$ ipython --no-banner

In [1]: import numpy as np

In [2]: from numpy import linalg as LA

In [3]: np.set_printoptions(precision=2, suppress=True, linewidth=160, floatmode="fixed")

In [4]: K = np.array([[0.62, -2.36, -1.75],
   ...:     [0.42, 0.58, -2.91],
   ...:     [1.91, 0.27, 2.3],
   ...:     [1.86, 0.48, 2.3],
   ...:     [1.72, 2.43, 0.37],
   ...:     [-0.87, 2.24, -1.8],
   ...:     [2.82, -0.33, 0.98],
   ...:     [1.74, -0.64, -2.36],
   ...:     [1.94, -0.55, -2.22],
   ...:     [2.91, -0.1, -0.72]])

In [5]: Xs = K - K.mean(axis=0)

In [6]: left, sv, VT = LA.svd(Xs, full_matrices=False)

In [7]: LA.matrix_rank(Xs)
Out[7]: np.int64(3)

In [8]: sv ** 2 / (sv ** 2).sum()
Out[8]: array([0.60, 0.31, 0.09])

In [9]: print(np.abs(VT[-1]))
[0.83 0.43 0.35]

In [10]: np.abs(left[:, 0]).argmax()
Out[10]: np.int64(3)

In [11]: np.searchsorted(np.cumsum(sv ** 2) / (sv ** 2).sum(), 0.9) + 1
Out[11]: np.int64(2)

In [12]: A = np.load("a.npy")

In [13]: A
Out[13]: 
array([[1, 1, 1, 2],
       [1, 1, 1, 1],
       [1, 1, 1, 1],
       [2, 1, 1, 1]])

In [14]: f, r1 = A[0], A[3]

In [15]: f @ r1
Out[15]: np.int64(6)

In [16]: p = (f @ r1) / (f @ f) * f

In [17]: np.outer(f, r1)
Out[17]: 
array([[2, 1, 1, 1],
       [2, 1, 1, 1],
       [2, 1, 1, 1],
       [4, 2, 2, 2]])

In [18]: print(LA.matrix_rank(np.outer(f, r1)))
1

In [19]: p
Out[19]: array([0.86, 0.86, 0.86, 1.71])

In [20]: round(float(np.trace(LA.pinv(A) @ A)), 2)
Out[20]: 3.0

In [21]: np.abs(np.diag(LA.qr(A)[1])) > 1e-9
Out[21]: array([ True,  True, False,  True])

In [22]: LA.lstsq(A[:-1].T, A[-1])[2]
Out[22]: np.int32(2)

In [23]: np.unique(A.round(6), axis=0).shape
Out[23]: (3, 4)

In [24]: vals, vecs = LA.eigh(A)

In [25]: LA.eigvalsh(A + 4 * np.eye(4))
Out[25]: array([3.00, 4.00, 4.44, 8.56])

In [26]: np.unique(vals.round(6) + 0, return_counts=True)[1]
Out[26]: array([1, 1, 1, 1])

In [27]: np.round(vecs.T @ vecs, 2) + 0
Out[27]: 
array([[1.00, 0.00, 0.00, 0.00],
       [0.00, 1.00, 0.00, 0.00],
       [0.00, 0.00, 1.00, 0.00],
       [0.00, 0.00, 0.00, 1.00]])

In [28]: print(vecs @ np.diag(vals) @ vecs.T)
[[1.00 1.00 1.00 2.00]
 [1.00 1.00 1.00 1.00]
 [1.00 1.00 1.00 1.00]
 [2.00 1.00 1.00 1.00]]

In [29]: print(np.round(LA.svd(A, compute_uv=False), 2) + 0)
[4.56 1.00 0.44 0.00]

In [30]: vals.round(2) + 0
Out[30]: array([-1.00,  0.00,  0.44,  4.56])

In [31]: np.round(LA.eigvalsh(A @ A), 2) + 0
Out[31]: array([ 0.00,  0.19,  1.00, 20.81])

In [32]: print(np.abs(vecs[:, -1]))
[0.56 0.44 0.44 0.56]

In [33]: data = np.load("mat.npy")

In [34]: data
Out[34]: 
array([[ 24,  -9,  24,  -9],
       [ 27,  18,  27,  18],
       [-32,  12, -32,  12],
       [-36, -24, -36, -24]])

In [35]: ang = np.radians(45)

In [36]: r_ = np.eye(4)

In [37]: r_[0, 0] = r_[3, 3] = np.cos(ang)

In [38]: r_[0, 3], r_[3, 0] = -np.sin(ang), np.sin(ang)

In [39]: r_
Out[39]: 
array([[ 0.71,  0.00,  0.00, -0.71],
       [ 0.00,  1.00,  0.00,  0.00],
       [ 0.00,  0.00,  1.00,  0.00],
       [ 0.71,  0.00,  0.00,  0.71]])

In [40]: Y = data @ r_.T

In [41]: np.allclose(data @ data.T, Y @ Y.T)
Out[41]: True

In [42]: np.allclose(LA.norm(data, axis=1), LA.norm(Y, axis=1))
Out[42]: True

In [43]: print(Y)
[[ 23.33  -9.00  24.00  10.61]
 [  6.36  18.00  27.00  31.82]
 [-31.11  12.00 -32.00 -14.14]
 [ -8.49 -24.00 -36.00 -42.43]]

In [44]: np.abs(Y - data).max(axis=0)
Out[44]: array([27.51,  0.00,  0.00, 26.14])

In [45]: np.round(LA.svd(data, compute_uv=False), 2) + 0, np.round(LA.svd(Y, compute_uv=False), 2) + 0
Out[45]: (array([87.55, 42.83,  0.00,  0.00]), array([87.55, 42.83,  0.00,  0.00]))

In [46]: r = LA.matrix_rank(data)

In [47]: print(r)
2

In [48]: ns = LA.svd(data)[2][r:].T

In [49]: [int(LA.matrix_rank(np.delete(data, i, axis=0))) for i in range(4)]
Out[49]: [2, 2, 2, 2]

In [50]: np.round(data @ ns, 2) + 0
Out[50]: 
array([[0.00, 0.00],
       [0.00, 0.00],
       [0.00, 0.00],
       [0.00, 0.00]])

In [51]: print([int(LA.matrix_rank(data[:, :j + 1])) for j in range(4)])
[1, 2, 2, 2]

In [52]: np.round(ns @ ns.T, 2) + 0
Out[52]: 
array([[ 0.50,  0.00, -0.50,  0.00],
       [ 0.00,  0.50,  0.00, -0.50],
       [-0.50,  0.00,  0.50,  0.00],
       [ 0.00, -0.50,  0.00,  0.50]])

In [53]: LA.matrix_rank(data.T @ data), LA.matrix_rank(data @ data.T)
Out[53]: (np.int64(2), np.int64(2))

In [54]: rng = np.random.default_rng(1645)

In [55]: lab = rng.permutation(4)

In [56]: lab
Out[56]: array([3, 1, 2, 0])

In [57]: Y = data[lab][:, lab]

In [58]: print(Y)
[[-24 -24 -36 -36]
 [ 18  18  27  27]
 [ 12  12 -32 -32]
 [ -9  -9  24  24]]

In [59]: np.trace(Y)
Out[59]: np.int64(-14)

In [60]: np.diag(Y)
Out[60]: array([-24,  18, -32,  24])

In [61]: round(float(LA.det(Y)), 2), round(float(LA.det(data[lab])), 2)
Out[61]: (0.0, 0.0)

In [62]: f = np.array([-1, -1, -5, -1])

In [63]: mat = np.array([np.roll(f, i) for i in range(4)])

In [64]: mat
Out[64]: 
array([[-1, -1, -5, -1],
       [-1, -1, -1, -5],
       [-5, -1, -1, -1],
       [-1, -5, -1, -1]])

In [65]: gram = mat.T @ mat

In [66]: print((mat @ mat.T).shape)
(4, 4)

In [67]: m1 = np.load("data.npy")

In [68]: m1
Out[68]: 
array([[2, 3, 4],
       [5, 6, 7]])

In [69]: LA.cond(m1) > 100
Out[69]: np.False_

In [70]: LA.matrix_rank(m1, rtol=0.1)
Out[70]: np.int64(1)

In [71]: np.argsort(-LA.norm(m1, axis=0).round(6), kind="stable")[:3]
Out[71]: array([2, 1, 0])

In [72]: W = np.array([[0, 1, 0], [0, 2, 1], [3, 3, 2]])

In [73]: beta = np.array([-5, -4, 2])

In [74]: hid = np.maximum(m1 @ W + beta, 0)

In [75]: print(LA.matrix_rank(hid))
2

In [76]: print(hid)
[[ 7 16 13]
 [16 34 22]]

In [77]: (hid > 0).astype(int)
Out[77]: 
array([[1, 1, 1],
       [1, 1, 1]])

In [78]: cent = np.array([[1, 0], [2, 2], [0, 0]])

In [79]: W @ cent
Out[79]: 
array([[2, 2],
       [4, 4],
       [9, 6]])

In [80]: (hid @ cent).round(6).argmax(axis=1)
Out[80]: array([0, 0])

In [81]: hid @ cent
Out[81]: 
array([[39, 32],
       [84, 68]])

In [82]: left, sv, VT = LA.svd(m1)

In [83]: np.argmax(sv[:-1] / (sv[1:] + 1e-6)) + 1
Out[83]: np.int64(1)

In [84]: Y = left[:, :1] @ np.diag(sv[:1]) @ VT[:1]

In [85]: Y
Out[85]: 
array([[2.44, 3.05, 3.66],
       [4.78, 5.97, 7.17]])

In [86]: print(round(LA.norm(m1 - Y) / LA.norm(m1), 2))
0.05

In [87]: LA.matrix_rank(m1, rtol=0.05)
Out[87]: np.int64(2)

In [88]: round(np.abs(m1 - Y).max(), 2)
Out[88]: np.float64(0.44)

In [89]: J = np.array([[1, 8, 9], [6, 20, 8], [8, 2, 7]])

In [90]: J
Out[90]: 
array([[ 1,  8,  9],
       [ 6, 20,  8],
       [ 8,  2,  7]])

In [91]: proj = np.triu(np.array([[4, -8, -4], [-3, -7, 1], [0, -2, 0]]), 1) + np.eye(3)

In [92]: Y = proj @ J @ LA.inv(proj)

In [93]: print(Y)
[[ -79.00 -792.00  393.00]
 [  14.00  134.00  -63.00]
 [   8.00   66.00  -27.00]]

In [94]: round(LA.det(Y), 2)
Out[94]: np.float64(-1032.0)

In [95]: proj @ J - J @ proj
Out[95]: 
array([[ -80.00, -160.00,  -96.00],
       [   8.00,   50.00,   11.00],
       [   0.00,   64.00,   30.00]])

In [96]: np.trace(Y), np.trace(J)
Out[96]: (np.float64(28.0), np.int64(28))

In [97]: LA.cond(Y) > 100
Out[97]: np.True_

In [98]: LA.matrix_rank(Y, rtol=0.1)
Out[98]: np.int64(1)

In [99]: vec = np.array([2, 2, 5])

In [100]: target = J @ vec

In [101]: print(target)
[63 92 55]

In [102]: LA.solve(J, -1 * target)
Out[102]: array([-2.00, -2.00, -5.00])

In [103]: LA.solve(J, target)
Out[103]: array([2.00, 2.00, 5.00])

In [104]: vec = np.array([-1, -2, 2])

In [105]: np.einsum("ij,j->i", J, vec)
Out[105]: array([  1, -30,   2])

In [106]: np.sign((J @ vec).round(6))
Out[106]: array([ 1, -1,  1])

In [107]: J * vec
Out[107]: 
array([[ -1, -16,  18],
       [ -6, -40,  16],
       [ -8,  -4,  14]])

In [108]: print(J @ (2 * vec))
[  2 -60   4]

In [109]: print(J @ vec)
[  1 -30   2]

In [110]: cent = np.array([[0.3, 0.0, 0.4], [0.0, 0.3, 0.3]])

In [111]: W0 = np.array([[-2, -4],
     ...:     [9, -2],
     ...:     [-1, 8],
     ...:     [8, -1],
     ...:     [2, -7],
     ...:     [5, 7],
     ...:     [-9, -9],
     ...:     [-9, -2],
     ...:     [-5, -5],
     ...:     [1, 0],
     ...:     [3, 1],
     ...:     [5, -8],
     ...:     [-3, 0],
     ...:     [2, -5],
     ...:     [1, 1],
     ...:     [-5, -8],
     ...:     [-3, -5],
     ...:     [0, 7],
     ...:     [9, 4],
     ...:     [-5, 6],
     ...:     [6, 2],
     ...:     [0, 9],
     ...:     [-2, 6]]) @ cent + 0.3 * rng.normal(size=(23, 3))

In [112]: W0
Out[112]: 
array([[-0.68, -0.56, -1.49],
       [ 2.44, -0.11,  2.65],
       [ 0.07,  2.25,  2.53],
       [ 3.01, -0.14,  3.08],
       [ 0.45, -1.97, -1.43],
       [ 1.07,  2.26,  4.12],
       [-2.66, -2.94, -6.14],
       [-2.51, -0.96, -4.25],
       [-2.02, -1.48, -3.03],
       [ 0.51,  0.09,  0.36],
       [ 1.39, -0.03,  1.27],
       [ 1.58, -2.51, -0.47],
       [-0.83,  0.15, -1.27],
       [ 0.31, -1.42, -0.24],
       [ 0.29,  0.37,  0.34],
       [-1.21, -1.72, -3.93],
       [-0.84, -2.02, -2.73],
       [ 0.65,  2.21,  2.18],
       [ 2.37,  1.22,  3.92],
       [-1.17,  1.93, -0.90],
       [ 1.59,  0.58,  3.37],
       [ 0.06,  2.56,  2.85],
       [-0.31,  2.24,  1.35]])

In [113]: Xs = (W0 - W0.mean(axis=0)) / W0.std(axis=0)

In [114]: np.argwhere(np.abs(Xs) > 2)
Out[114]: array([[6, 2]])

In [115]: Xs.std(axis=0)
Out[115]: array([1.00, 1.00, 1.00])

In [116]: beta = LA.lstsq(np.delete(Xs, 0, axis=1), Xs[:, 0])[0]

In [117]: np.abs(beta).argmax()
Out[117]: np.int64(1)
